$ ipython --no-banner

In [1]: import numpy as np

In [2]: np.set_printoptions(precision=3, suppress=True, linewidth=120, floatmode="fixed")

In [3]: def rnd(a):
   ...:     return np.round(a, 3) + 0
   ...: 

In [4]: F = np.array([[2, 5, -2, 6, -3],
   ...:     [-3, 2, 5, -2, 6],
   ...:     [6, -3, 2, 5, -2],
   ...:     [-2, 6, -3, 2, 5],
   ...:     [5, -2, 6, -3, 2]])

In [5]: x = np.array([3, 7, 9, 4, 8])

In [6]: y = F @ x

In [7]: b, lr = np.zeros(5), 1 / np.linalg.norm(F, 2) ** 2

In [8]: for i in range(6):
   ...:     b -= lr * F.T @ (F @ b - y)
   ...:     if i % 2 == 0: print(i, round(np.linalg.norm(F @ b - y), 3))
   ...: 
0 65.164
2 22.865
4 9.035

In [9]: rnd(np.linalg.cond(F))
Out[9]: np.float64(4.179)

In [10]: rnd(b)
Out[10]: array([3.561, 6.471, 7.769, 3.425, 8.533])

In [11]: K = np.load("w.npy")

In [12]: print(K)
[[-3  0  0  0  0  0  0  0  0]
 [-1 -3  0  0  0  0  0  0  0]
 [ 3 -2 -1  0  0  0  0  0  0]
 [ 0  1  1 -1  0  0  0  0  0]
 [ 1 -3 -3 -1  3  0  0  0  0]
 [-2  3 -2 -1  2  1  0  0  0]
 [ 3  3  2 -2 -1  3  3  0  0]
 [-3 -3  0  3 -2 -2  3  1  0]
 [-1  0 -1  0  3 -1  2 -2 -1]]

In [13]: # triangular

In [14]: u = np.array([1, -1, -2, 1, 0, -2, -1, 2, 0])

In [15]: B = K + np.outer(u, np.eye(9)[6])

In [16]: print(np.linalg.matrix_rank(np.linalg.inv(B) - np.linalg.inv(K), tol=1e-8))
1

In [17]: rnd(np.linalg.det(B) / np.linalg.det(K)), rnd(1 + np.linalg.solve(K, u)[6])
Out[17]: (np.float64(5.617), np.float64(5.617))

In [18]: B
Out[18]: 
array([[-3.000,  0.000,  0.000,  0.000,  0.000,  0.000,  1.000,  0.000,  0.000],
       [-1.000, -3.000,  0.000,  0.000,  0.000,  0.000, -1.000,  0.000,  0.000],
       [ 3.000, -2.000, -1.000,  0.000,  0.000,  0.000, -2.000,  0.000,  0.000],
       [ 0.000,  1.000,  1.000, -1.000,  0.000,  0.000,  1.000,  0.000,  0.000],
       [ 1.000, -3.000, -3.000, -1.000,  3.000,  0.000,  0.000,  0.000,  0.000],
       [-2.000,  3.000, -2.000, -1.000,  2.000,  1.000, -2.000,  0.000,  0.000],
       [ 3.000,  3.000,  2.000, -2.000, -1.000,  3.000,  2.000,  0.000,  0.000],
       [-3.000, -3.000,  0.000,  3.000, -2.000, -2.000,  5.000,  1.000,  0.000],
       [-1.000,  0.000, -1.000,  0.000,  3.000, -1.000,  2.000, -2.000, -1.000]])

In [19]: u = np.array([-7, 1, 7, 2, 6])

In [20]: B = F + np.outer(u, np.eye(5)[3])

In [21]: B
Out[21]: 
array([[ 2.000,  5.000, -2.000, -1.000, -3.000],
       [-3.000,  2.000,  5.000, -1.000,  6.000],
       [ 6.000, -3.000,  2.000, 12.000, -2.000],
       [-2.000,  6.000, -3.000,  4.000,  5.000],
       [ 5.000, -2.000,  6.000,  3.000,  2.000]])

In [22]: rnd(np.linalg.det(B) / np.linalg.det(F)), rnd(1 + np.linalg.solve(F, u)[3])
Out[22]: (np.float64(1.397), np.float64(1.397))

In [23]: np.linalg.matrix_rank(np.linalg.inv(B) - np.linalg.inv(F), tol=1e-8)
Out[23]: np.int64(1)

In [24]: (F @ F)[0]
Out[24]: array([-50,  68, -19,  13,  52])

In [25]: print(F @ (-1.0) ** np.arange(5))
[-14.000   8.000   4.000  -8.000  18.000]

In [26]: F @ np.ones(5)
Out[26]: array([8.000, 8.000, 8.000, 8.000, 8.000])

In [27]: M = np.load("test16.npy")

In [28]: M
Out[28]: 
array([[-4, -6,  0,  0],
       [ 4, -9,  0,  0],
       [ 0,  0, -4, -6],
       [ 0,  0,  4, -9]])

In [29]: # 2 groups of indices that never mix

In [30]: x = np.array([0, 0, -1, 0])

In [31]: y = M @ x

In [32]: b, lr = np.zeros(4), 1 / np.linalg.norm(M, 2) ** 2

In [33]: for i in range(250):
    ...:     b -= lr * M.T @ (M @ b - y)
    ...:     if i % 50 == 0: print(i, round(np.linalg.norm(M @ b - y), 3))
    ...: 
0 4.061
50 0.0
100 0.0
150 0.0
200 0.0

In [34]: rnd(b)
Out[34]: array([ 0.000,  0.000, -1.000,  0.000])

In [35]: B = M / np.sqrt((M ** 2).mean(axis=1, keepdims=True))

In [36]: rnd(B[2])
Out[36]: array([ 0.000,  0.000, -1.109, -1.664])

In [37]: M - M.mean(axis=1, keepdims=True)
Out[37]: 
array([[-1.500, -3.500,  2.500,  2.500],
       [ 5.250, -7.750,  1.250,  1.250],
       [ 2.500,  2.500, -1.500, -3.500],
       [ 1.250,  1.250,  5.250, -7.750]])

In [38]: rng = np.random.default_rng(263409)

In [39]: m1 = (rng.random((8, 8)) < 0.3) + np.eye(8)

In [40]: m1 /= m1.sum(axis=1, keepdims=True)

In [41]: rnd(m1)
Out[41]: 
array([[0.333, 0.333, 0.000, 0.000, 0.000, 0.000, 0.000, 0.333],
       [0.000, 0.333, 0.000, 0.333, 0.333, 0.000, 0.000, 0.000],
       [0.000, 0.000, 0.250, 0.250, 0.000, 0.000, 0.250, 0.250],
       [0.000, 0.000, 0.000, 1.000, 0.000, 0.000, 0.000, 0.000],
       [0.500, 0.000, 0.000, 0.000, 0.500, 0.000, 0.000, 0.000],
       [0.200, 0.200, 0.000, 0.000, 0.200, 0.200, 0.000, 0.200],
       [0.000, 0.000, 0.000, 0.500, 0.000, 0.000, 0.500, 0.000],
       [0.000, 0.250, 0.000, 0.000, 0.250, 0.250, 0.000, 0.250]])

In [42]: B = m1 / np.sqrt((m1 ** 2).mean(axis=1, keepdims=True))

In [43]: rnd(B[0])
Out[43]: array([1.633, 1.633, 0.000, 0.000, 0.000, 0.000, 0.000, 1.633])

In [44]: np.linalg.matrix_rank(B) == np.linalg.matrix_rank(m1)
Out[44]: np.True_

In [45]: np.linalg.matrix_rank(m1 - m1.mean(axis=1, keepdims=True))
Out[45]: np.int64(7)

In [46]: rnd(m1 - m1.mean(axis=1, keepdims=True))
Out[46]: 
array([[ 0.208,  0.208, -0.125, -0.125, -0.125, -0.125, -0.125,  0.208],
       [-0.125,  0.208, -0.125,  0.208,  0.208, -0.125, -0.125, -0.125],
       [-0.125, -0.125,  0.125,  0.125, -0.125, -0.125,  0.125,  0.125],
       [-0.125, -0.125, -0.125,  0.875, -0.125, -0.125, -0.125, -0.125],
       [ 0.375, -0.125, -0.125, -0.125,  0.375, -0.125, -0.125, -0.125],
       [ 0.075,  0.075, -0.125, -0.125,  0.075,  0.075, -0.125,  0.075],
       [-0.125, -0.125, -0.125,  0.375, -0.125, -0.125,  0.375, -0.125],
       [-0.125,  0.125, -0.125, -0.125,  0.125,  0.125, -0.125,  0.125]])

In [47]: x = np.array([0, 0, 0, 1, 2, 0, 1, 2])

In [48]: rnd(m1 @ (2 * x))
Out[48]: array([1.333, 2.000, 2.000, 2.000, 2.000, 1.600, 2.000, 2.000])

In [49]: m1 @ np.ones(8)
Out[49]: array([1.000, 1.000, 1.000, 1.000, 1.000, 1.000, 1.000, 1.000])

In [50]: np.linalg.norm(m1 @ x) <= np.linalg.norm(m1, 2) * np.linalg.norm(x) + 1e-9
Out[50]: np.True_

In [51]: print(rnd(np.einsum("ij,j->i", m1, x)))
[0.667 1.000 1.000 1.000 1.000 0.800 1.000 1.000]

In [52]: np.sign((m1 @ x).round(6))
Out[52]: array([1.000, 1.000, 1.000, 1.000, 1.000, 1.000, 1.000, 1.000])

In [53]: X = np.loadtxt("block4.csv", delimiter=",")

In [54]: rnd(X)
Out[54]: 
array([[0.667, 0.000, 0.000, 0.000, 0.000, 0.000, 0.000, 0.333],
       [0.000, 0.250, 0.000, 0.250, 0.000, 0.250, 0.250, 0.000],
       [0.000, 0.000, 0.333, 0.000, 0.333, 0.000, 0.333, 0.000],
       [0.000, 0.000, 0.000, 1.000, 0.000, 0.000, 0.000, 0.000],
       [0.000, 0.200, 0.000, 0.000, 0.400, 0.000, 0.200, 0.200],
       [0.200, 0.000, 0.000, 0.000, 0.200, 0.400, 0.200, 0.000],
       [0.333, 0.000, 0.000, 0.333, 0.000, 0.000, 0.333, 0.000],
       [0.000, 0.000, 0.000, 0.000, 0.500, 0.000, 0.000, 0.500]])

In [55]: # row-stochastic, so 1 is an eigenvalue

In [56]: theta = np.radians(180)

In [57]: r_ = np.eye(8)

In [58]: r_[4, 4] = r_[7, 7] = np.cos(theta)

In [59]: r_[4, 7], r_[7, 4] = -np.sin(theta), np.sin(theta)

In [60]: rnd(r_)
Out[60]: 
array([[ 1.000,  0.000,  0.000,  0.000,  0.000,  0.000,  0.000,  0.000],
       [ 0.000,  1.000,  0.000,  0.000,  0.000,  0.000,  0.000,  0.000],
       [ 0.000,  0.000,  1.000,  0.000,  0.000,  0.000,  0.000,  0.000],
       [ 0.000,  0.000,  0.000,  1.000,  0.000,  0.000,  0.000,  0.000],
       [ 0.000,  0.000,  0.000,  0.000, -1.000,  0.000,  0.000,  0.000],
       [ 0.000,  0.000,  0.000,  0.000,  0.000,  1.000,  0.000,  0.000],
       [ 0.000,  0.000,  0.000,  0.000,  0.000,  0.000,  1.000,  0.000],
       [ 0.000,  0.000,  0.000,  0.000,  0.000,  0.000,  0.000, -1.000]])

In [61]: B = X @ r_.T

In [62]: rnd(B)
Out[62]: 
array([[ 0.667,  0.000,  0.000,  0.000,  0.000,  0.000,  0.000, -0.333],
       [ 0.000,  0.250,  0.000,  0.250,  0.000,  0.250,  0.250,  0.000],
       [ 0.000,  0.000,  0.333,  0.000, -0.333,  0.000,  0.333,  0.000],
       [ 0.000,  0.000,  0.000,  1.000,  0.000,  0.000,  0.000,  0.000],
       [ 0.000,  0.200,  0.000,  0.000, -0.400,  0.000,  0.200, -0.200],
       [ 0.200,  0.000,  0.000,  0.000, -0.200,  0.400,  0.200,  0.000],
       [ 0.333,  0.000,  0.000,  0.333,  0.000,  0.000,  0.333,  0.000],
       [ 0.000,  0.000,  0.000,  0.000, -0.500,  0.000,  0.000, -0.500]])

In [63]: rnd(np.linalg.svd(X, compute_uv=False)), rnd(np.linalg.svd(B, compute_uv=False))
Out[63]: 
(array([1.136, 0.994, 0.747, 0.631, 0.419, 0.290, 0.169, 0.102]),
 array([1.136, 0.994, 0.747, 0.631, 0.419, 0.290, 0.169, 0.102]))

In [64]: np.allclose(X @ X.T, B @ B.T)
Out[64]: True

In [65]: np.allclose(np.linalg.norm(X, axis=1), np.linalg.norm(B, axis=1))
Out[65]: True

In [66]: X.sum(axis=1)
Out[66]: array([1.000, 1.000, 1.000, 1.000, 1.000, 1.000, 1.000, 1.000])

In [67]: rnd(np.linalg.matrix_power(X, 100))
Out[67]: 
array([[0.000, 0.000, 0.000, 0.998, 0.000, 0.000, 0.000, 0.000],
       [0.000, 0.000, 0.000, 0.999, 0.000, 0.000, 0.000, 0.000],
       [0.000, 0.000, 0.000, 0.999, 0.000, 0.000, 0.000, 0.000],
       [0.000, 0.000, 0.000, 1.000, 0.000, 0.000, 0.000, 0.000],
       [0.000, 0.000, 0.000, 0.999, 0.000, 0.000, 0.000, 0.000],
       [0.000, 0.000, 0.000, 0.999, 0.000, 0.000, 0.000, 0.000],
       [0.000, 0.000, 0.000, 0.999, 0.000, 0.000, 0.000, 0.000],
       [0.000, 0.000, 0.000, 0.999, 0.000, 0.000, 0.000, 0.000]])

In [68]: pr = np.eye(8)[6]

In [69]: for _ in range(5):
    ...:     pr = pr @ X
    ...:     print(pr.round(3))
    ...: 
[0.333 0.000 0.000 0.333 0.000 0.000 0.333 0.000]
[0.333 0.000 0.000 0.444 0.000 0.000 0.111 0.111]
[0.259 0.000 0.000 0.481 0.056 0.000 0.037 0.167]
[0.185 0.011 0.000 0.494 0.106 0.000 0.023 0.181]
[0.131 0.024 0.000 0.504 0.133 0.003 0.032 0.173]

In [70]: B = X + rng.integers(-2, 3, (8, 6)) @ rng.integers(-2, 3, (6, 8))

In [71]: rnd(B)
Out[71]: 
array([[-2.333,  3.000,  4.000,  1.000,  4.000, -4.000,  7.000, -2.667],
       [ 7.000, -1.750, -3.000, -9.750, -2.000,  1.250,  2.250, -3.000],
       [ 4.000,  3.000, -2.667, -4.000, -5.667,  2.000,  1.333, -1.000],
       [ 2.000,  5.000,  2.000,  1.000,  1.000,  5.000,  4.000,  3.000],
       [-2.000, -4.800,  1.000, -2.000,  2.400,  2.000, -6.800,  3.200],
       [-2.800, -1.000,  5.000, -1.000,  7.200, -0.600,  4.200, -1.000],
       [ 7.333,  0.000, -1.000, -8.667,  2.000, -4.000,  4.333, -2.000],
       [-1.000,  2.000,  0.000,  0.000, -3.500,  7.000,  2.000, -0.500]])

In [72]: np.abs(B - X).sum(axis=1)
Out[72]: array([29.000, 30.000, 24.000, 22.000, 24.000, 23.000, 29.000, 17.000])

In [73]: rnd(B - X)
Out[73]: 
array([[ -3.000,   3.000,   4.000,   1.000,   4.000,  -4.000,   7.000,  -3.000],
       [  7.000,  -2.000,  -3.000, -10.000,  -2.000,   1.000,   2.000,  -3.000],
       [  4.000,   3.000,  -3.000,  -4.000,  -6.000,   2.000,   1.000,  -1.000],
       [  2.000,   5.000,   2.000,   0.000,   1.000,   5.000,   4.000,   3.000],
       [ -2.000,  -5.000,   1.000,  -2.000,   2.000,   2.000,  -7.000,   3.000],
       [ -3.000,  -1.000,   5.000,  -1.000,   7.000,  -1.000,   4.000,  -1.000],
       [  7.000,   0.000,  -1.000,  -9.000,   2.000,  -4.000,   4.000,  -2.000],
       [ -1.000,   2.000,   0.000,   0.000,  -4.000,   7.000,   2.000,  -1.000]])

In [74]: rnd(np.linalg.svd(B - X, compute_uv=False))
Out[74]: array([19.429, 16.171, 13.301,  8.782,  5.667,  2.207,  0.000,  0.000])
